In [1]: import numpy as np

In [2]: np.set_printoptions(suppress=True, linewidth=100)

In [3]: def tidy(a):
   ...:     return np.round(a, 3) + 0
   ...: 

In [4]: K = np.loadtxt("w.csv", delimiter=",")

In [5]: print(tidy(K))
[[-0.994  1.2    0.131 -0.259 -0.421  0.109  1.14 ]
 [-0.994 -0.023  0.127 -0.67   1.279  0.736 -0.607]
 [-0.58   0.439  0.009  1.651  0.581 -0.546 -0.327]
 [ 0.166 -0.087 -1.765 -0.004  0.63  -0.02   0.673]
 [-0.248  0.266 -0.706  0.448 -0.982  1.253 -0.796]
 [-0.663 -1.42   0.281  0.566 -0.17   0.561  0.896]
 [ 1.077  0.523  0.524  0.484  0.677  1.124  0.58 ]]

In [6]: print(tidy(K @ K.T))
[[4. 0. 0. 0. 0. 0. 0.]
 [0. 4. 0. 0. 0. 0. 0.]
 [0. 0. 4. 0. 0. 0. 0.]
 [0. 0. 0. 4. 0. 0. 0.]
 [0. 0. 0. 0. 4. 0. 0.]
 [0. 0. 0. 0. 0. 4. 0.]
 [0. 0. 0. 0. 0. 0. 4.]]

In [7]: print(tidy(K.T @ K))
[[4. 0. 0. 0. 0. 0. 0.]
 [0. 4. 0. 0. 0. 0. 0.]
 [0. 0. 4. 0. 0. 0. 0.]
 [0. 0. 0. 4. 0. 0. 0.]
 [0. 0. 0. 0. 4. 0. 0.]
 [0. 0. 0. 0. 0. 4. 0.]
 [0. 0. 0. 0. 0. 0. 4.]]

In [8]: vec = np.array([-1, 1, -1, 3, -2, -2, 0])

In [9]: y = K @ vec

In [10]: print(tidy(y))
[ 1.91  -5.197  5.895  0.279  2.024 -0.121 -3.225]

In [11]: print(tidy(np.linalg.solve(K, 3 * y)))
[-3.  3. -3.  9. -6. -6.  0.]

In [12]: print(tidy(np.linalg.solve(K, y)))
[-1.  1. -1.  3. -2. -2.  0.]

In [13]: print(tidy(np.linalg.solve(K, y + K[:, 6])))
[-1.  1. -1.  3. -2. -2.  1.]
